In [1]: import numpy as np

In [2]: import numpy.linalg as la

In [3]: np.set_printoptions(precision=3, suppress=True, linewidth=200)

In [4]: def tidy(a):
   ...:     return np.round(a, 3) + 0
   ...: 

In [5]: W0 = np.load("w.npy")

In [6]: W0
Out[6]: 
array([[ 2.839,  1.208,  2.27 ,  0.095,  0.341,  3.038,  0.793,  3.219, -0.235,  2.452, -0.336,  3.303,  0.337,  1.053],
       [ 2.593,  0.883,  1.626, -0.208, -0.081,  2.386,  1.523,  2.878,  0.039,  1.847, -0.272,  3.42 , -0.201,  1.325],
       [ 3.339,  1.173,  1.947,  0.108, -0.309,  2.934,  1.715,  3.085, -0.184,  2.104,  0.082,  3.124,  0.053,  0.869],
       [ 3.183,  0.816,  2.46 ,  0.039,  0.342,  3.233,  0.747,  3.287,  0.386,  2.031,  0.227,  3.134, -0.397,  1.548],
       [ 2.878,  0.456,  2.073,  0.197,  0.576,  2.444,  1.092,  3.515, -0.005,  1.522,  0.131,  3.073,  0.087,  1.324],
       [ 3.188,  0.622,  1.604,  0.108,  0.032,  2.684,  0.269,  2.835, -0.052,  2.041,  0.284,  3.582,  0.216,  1.537],
       [ 3.175,  1.305,  2.096, -0.074,  0.09 ,  3.053,  1.199,  3.267, -0.503,  2.162,  0.325,  2.873,  0.687,  0.933],
       [-0.045,  2.881,  3.2  ,  2.497,  0.021,  2.533,  3.146,  0.92 ,  2.576,  3.143, -0.048, -0.194,  0.793,  1.752],
       [-0.165,  2.547,  3.17 ,  2.024, -0.196,  2.963,  3.401,  1.48 ,  3.586,  2.599, -0.317, -0.564,  0.888,  2.264],
       [-0.245,  3.173,  3.115,  2.305,  0.189,  2.88 ,  2.763,  0.81 ,  3.404,  2.974, -0.517, -0.224,  0.769,  1.681],
       [ 0.38 ,  3.372,  3.131,  1.858,  0.04 ,  2.711,  2.875,  0.95 ,  3.528,  2.859,  0.008, -0.025,  1.318,  2.087],
       [ 0.348,  2.55 ,  2.822,  1.823,  0.201,  3.037,  3.084,  1.342,  3.302,  2.626,  0.467,  0.324,  1.131,  2.147],
       [-0.654,  2.438,  3.144,  1.566, -0.113,  3.013,  3.293,  0.265,  2.872,  3.47 , -0.135, -0.194,  1.224,  2.451],
       [-0.35 ,  3.285,  3.431,  1.92 , -0.615,  2.942,  2.982,  1.189,  3.531,  2.617, -0.177,  0.278,  1.322,  1.922],
       [ 0.607,  0.24 ,  0.628,  1.344,  1.187,  1.845,  2.113,  0.221,  3.027, -0.038,  0.802,  0.303,  2.981,  1.913],
       [ 1.091,  0.111,  0.645,  1.42 ,  1.346,  2.252,  1.695,  0.209,  3.063,  0.157,  1.04 ,  0.058,  3.707,  1.799],
       [ 1.039, -0.088,  1.352,  0.581,  1.405,  2.391,  2.251, -0.122,  2.848, -0.246,  0.936,  0.328,  2.647,  2.198],
       [ 1.223,  0.036,  1.164,  0.465,  0.948,  1.834,  1.919,  0.106,  3.138, -0.118,  1.038,  0.899,  3.476,  1.95 ],
       [ 1.48 , -0.304,  0.812,  1.293,  1.346,  1.232,  2.036,  0.118,  2.609, -0.308,  0.783,  0.115,  3.127,  2.201],
       [ 0.511, -0.227,  1.039,  1.074,  0.91 ,  1.599,  2.215,  0.223,  3.002,  0.066,  1.637, -0.377,  2.872,  1.972],
       [ 1.071,  0.06 ,  1.145,  0.89 ,  1.907,  2.26 ,  2.182,  0.276,  2.777,  0.232,  0.758, -0.152,  3.55 ,  2.133]])

In [7]: vec = np.array([0, 2, 0, 0, 2, 2, 2, 0, 1, 0, 0, 2, 2, 0])

In [8]: y = W0 @ vec

In [9]: b, lr = np.zeros(14), 1 / la.norm(W0, 2) ** 2

In [10]: for i in range(50):
    ...:     b -= lr * W0.T @ (W0 @ b - y)
    ...:     if i % 10 == 0: print(i, round(la.norm(W0 @ b - y), 3))
    ...: 
0 12.15
10 4.923
20 4.073
30 3.91
40 3.801

In [11]: tidy(b)
Out[11]: array([0.882, 0.461, 0.824, 0.467, 0.621, 1.483, 1.218, 0.507, 1.37 , 0.465, 0.317, 0.698, 1.632, 1.034])

In [12]: tidy(la.cond(W0))
Out[12]: np.float64(63.951)

In [13]: feats = np.loadtxt("block7.csv", delimiter=",")

In [14]: feats
Out[14]: 
array([[10.,  2.,  1., 16.,  9.,  4.,  6.,  7.,  5.],
       [ 9.,  8., 14.,  8., 12., 11.,  4.,  4.,  7.],
       [12.,  6., 17., 16., 21., 10.,  5.,  5., 14.],
       [ 1.,  6.,  5.,  1.,  4.,  3.,  0.,  3.,  5.],
       [10.,  2.,  8.,  9., 12.,  9.,  4.,  5.,  5.],
       [17., 13.,  8., 21., 13.,  3.,  8., 12.,  9.],
       [ 4.,  3., 10.,  7., 13., 10., 12., 12., 12.],
       [ 4.,  3.,  3., 14., 10.,  5., 14., 14., 12.],
       [ 2.,  0.,  8.,  1.,  8.,  9.,  4.,  3.,  5.],
       [15., 17., 10.,  8., 11.,  3.,  4.,  1.,  3.],
       [12., 14., 20., 17., 21., 18., 10., 12., 17.],
       [ 4.,  3.,  3., 14., 10.,  5., 14., 14., 12.],
       [17., 19., 11.,  8., 13.,  4.,  4.,  4.,  5.],
       [ 0.,  0.,  0.,  0.,  0.,  0.,  0.,  0.,  0.],
       [11., 14., 16., 14., 15.,  4.,  1.,  4., 13.],
       [ 0.,  0.,  0.,  0.,  0.,  0.,  0.,  0.,  0.],
       [ 9., 11.,  8., 13.,  9.,  3.,  8., 10.,  9.],
       [10.,  2.,  8.,  9., 12.,  9.,  4.,  5.,  5.],
       [14., 20., 29., 16., 27., 16.,  5., 10., 23.],
       [ 0.,  0.,  0.,  0.,  0.,  0.,  0.,  0.,  0.],
       [ 2.,  0.,  8.,  1.,  8.,  9.,  4.,  3.,  5.],
       [ 8.,  2.,  0.,  8.,  4.,  0.,  0.,  2.,  0.],
       [ 8.,  9.,  4.,  1.,  7.,  1.,  4.,  0.,  1.],
       [ 1.,  6.,  5.,  1.,  4.,  3.,  0.,  3.,  5.],
       [12., 16., 15., 14., 21.,  3., 13.,  9., 17.],
       [ 2.,  0.,  1.,  8.,  5.,  4.,  6.,  5.,  5.],
       [ 2.,  0.,  8.,  1.,  8.,  9.,  4.,  3.,  5.],
       [19., 17., 10., 18., 20.,  8., 10., 10., 11.],
       [11.,  8., 13., 10., 16., 12.,  4.,  8., 10.],
       [11., 12., 14., 16., 17.,  4.,  1.,  5., 14.],
       [ 3.,  6., 13.,  2., 12., 12.,  4.,  6., 10.],
       [ 6.,  6., 18.,  8., 19., 11.,  5.,  6., 16.],
       [11., 10.,  6.,  9., 10.,  4.,  0.,  8.,  7.],
       [ 5., 10., 22.,  9., 21., 13.,  5.,  6., 19.],
       [15., 13., 18., 22., 24., 17., 18., 21., 21.],
       [11., 10.,  6.,  9., 10.,  4.,  0.,  8.,  7.],
       [ 0.,  0.,  0.,  0.,  0.,  0.,  0.,  0.,  0.],
       [12., 16., 15., 14., 21.,  3., 13.,  9., 17.],
       [19., 24., 21., 21., 25.,  5., 13., 10., 19.],
       [12.,  5., 10., 15., 17., 10., 12., 14., 12.],
       [ 9., 12., 15., 14., 13.,  3.,  1.,  1., 11.],
       [ 2.,  3.,  2.,  6.,  5.,  1.,  8.,  9.,  7.],
       [ 8.,  9.,  4.,  1.,  7.,  1.,  4.,  0.,  1.],
       [ 4.,  4., 17.,  8., 17., 10.,  5.,  3., 14.],
       [17., 19., 11.,  8., 13.,  4.,  4.,  4.,  5.],
       [ 7.,  8.,  6.,  7.,  4.,  2.,  0.,  1.,  2.]])

In [15]: # rows 7 and 11 are equal

In [16]: rng = np.random.default_rng(6434)

In [17]: labels = rng.permutation(9)

In [18]: M2 = feats[:, labels] * rng.choice([-1, 1], 9)

In [19]: M2
Out[19]: 
array([[  1., -16.,   6.,  -4.,  -5.,  10.,  -9.,  -2.,  -7.],
       [ 14.,  -8.,   4., -11.,  -7.,   9., -12.,  -8.,  -4.],
       [ 17., -16.,   5., -10., -14.,  12., -21.,  -6.,  -5.],
       [  5.,  -1.,   0.,  -3.,  -5.,   1.,  -4.,  -6.,  -3.],
       [  8.,  -9.,   4.,  -9.,  -5.,  10., -12.,  -2.,  -5.],
       [  8., -21.,   8.,  -3.,  -9.,  17., -13., -13., -12.],
       [ 10.,  -7.,  12., -10., -12.,   4., -13.,  -3., -12.],
       [  3., -14.,  14.,  -5., -12.,   4., -10.,  -3., -14.],
       [  8.,  -1.,   4.,  -9.,  -5.,   2.,  -8.,  -0.,  -3.],
       [ 10.,  -8.,   4.,  -3.,  -3.,  15., -11., -17.,  -1.],
       [ 20., -17.,  10., -18., -17.,  12., -21., -14., -12.],
       [  3., -14.,  14.,  -5., -12.,   4., -10.,  -3., -14.],
       [ 11.,  -8.,   4.,  -4.,  -5.,  17., -13., -19.,  -4.],
       [  0.,  -0.,   0.,  -0.,  -0.,   0.,  -0.,  -0.,  -0.],
       [ 16., -14.,   1.,  -4., -13.,  11., -15., -14.,  -4.],
       [  0.,  -0.,   0.,  -0.,  -0.,   0.,  -0.,  -0.,  -0.],
       [  8., -13.,   8.,  -3.,  -9.,   9.,  -9., -11., -10.],
       [  8.,  -9.,   4.,  -9.,  -5.,  10., -12.,  -2.,  -5.],
       [ 29., -16.,   5., -16., -23.,  14., -27., -20., -10.],
       [  0.,  -0.,   0.,  -0.,  -0.,   0.,  -0.,  -0.,  -0.],
       [  8.,  -1.,   4.,  -9.,  -5.,   2.,  -8.,  -0.,  -3.],
       [  0.,  -8.,   0.,  -0.,  -0.,   8.,  -4.,  -2.,  -2.],
       [  4.,  -1.,   4.,  -1.,  -1.,   8.,  -7.,  -9.,  -0.],
       [  5.,  -1.,   0.,  -3.,  -5.,   1.,  -4.,  -6.,  -3.],
       [ 15., -14.,  13.,  -3., -17.,  12., -21., -16.,  -9.],
       [  1.,  -8.,   6.,  -4.,  -5.,   2.,  -5.,  -0.,  -5.],
       [  8.,  -1.,   4.,  -9.,  -5.,   2.,  -8.,  -0.,  -3.],
       [ 10., -18.,  10.,  -8., -11.,  19., -20., -17., -10.],
       [ 13., -10.,   4., -12., -10.,  11., -16.,  -8.,  -8.],
       [ 14., -16.,   1.,  -4., -14.,  11., -17., -12.,  -5.],
       [ 13.,  -2.,   4., -12., -10.,   3., -12.,  -6.,  -6.],
       [ 18.,  -8.,   5., -11., -16.,   6., -19.,  -6.,  -6.],
       [  6.,  -9.,   0.,  -4.,  -7.,  11., -10., -10.,  -8.],
       [ 22.,  -9.,   5., -13., -19.,   5., -21., -10.,  -6.],
       [ 18., -22.,  18., -17., -21.,  15., -24., -13., -21.],
       [  6.,  -9.,   0.,  -4.,  -7.,  11., -10., -10.,  -8.],
       [  0.,  -0.,   0.,  -0.,  -0.,   0.,  -0.,  -0.,  -0.],
       [ 15., -14.,  13.,  -3., -17.,  12., -21., -16.,  -9.],
       [ 21., -21.,  13.,  -5., -19.,  19., -25., -24., -10.],
       [ 10., -15.,  12., -10., -12.,  12., -17.,  -5., -14.],
       [ 15., -14.,   1.,  -3., -11.,   9., -13., -12.,  -1.],
       [  2.,  -6.,   8.,  -1.,  -7.,   2.,  -5.,  -3.,  -9.],
       [  4.,  -1.,   4.,  -1.,  -1.,   8.,  -7.,  -9.,  -0.],
       [ 17.,  -8.,   5., -10., -14.,   4., -17.,  -4.,  -3.],
       [ 11.,  -8.,   4.,  -4.,  -5.,  17., -13., -19.,  -4.],
       [  6.,  -7.,   0.,  -2.,  -2.,   7.,  -4.,  -8.,  -1.]])

In [20]: Uu, _, VT = la.svd(feats.T @ M2)

In [21]: tidy(la.lstsq(feats, M2)[0])
Out[21]: 
array([[ 0.,  0.,  0.,  0.,  0.,  1.,  0.,  0.,  0.],
       [ 0.,  0.,  0.,  0.,  0.,  0.,  0., -1.,  0.],
       [ 1.,  0.,  0.,  0.,  0.,  0.,  0.,  0.,  0.],
       [ 0., -1.,  0.,  0.,  0.,  0.,  0.,  0.,  0.],
       [ 0.,  0.,  0.,  0.,  0.,  0., -1.,  0.,  0.],
       [ 0.,  0.,  0., -1.,  0.,  0.,  0.,  0.,  0.],
       [ 0.,  0.,  1.,  0.,  0.,  0.,  0.,  0.,  0.],
       [ 0.,  0.,  0.,  0.,  0.,  0.,  0.,  0., -1.],
       [ 0.,  0.,  0.,  0., -1.,  0.,  0.,  0.,  0.]])

In [22]: labels
Out[22]: array([2, 3, 6, 5, 8, 0, 4, 1, 7])

In [23]: tidy(Uu @ VT)
Out[23]: 
array([[ 0.,  0.,  0.,  0.,  0.,  1.,  0.,  0.,  0.],
       [ 0.,  0.,  0.,  0.,  0.,  0.,  0., -1.,  0.],
       [ 1.,  0.,  0.,  0.,  0.,  0.,  0.,  0.,  0.],
       [ 0., -1.,  0.,  0.,  0.,  0.,  0.,  0.,  0.],
       [ 0.,  0.,  0.,  0.,  0.,  0., -1.,  0.,  0.],
       [ 0.,  0.,  0., -1.,  0.,  0.,  0.,  0.,  0.],
       [ 0.,  0.,  1.,  0.,  0.,  0.,  0.,  0.,  0.],
       [ 0.,  0.,  0.,  0.,  0.,  0.,  0.,  0., -1.],
       [ 0.,  0.,  0.,  0., -1.,  0.,  0.,  0.,  0.]])
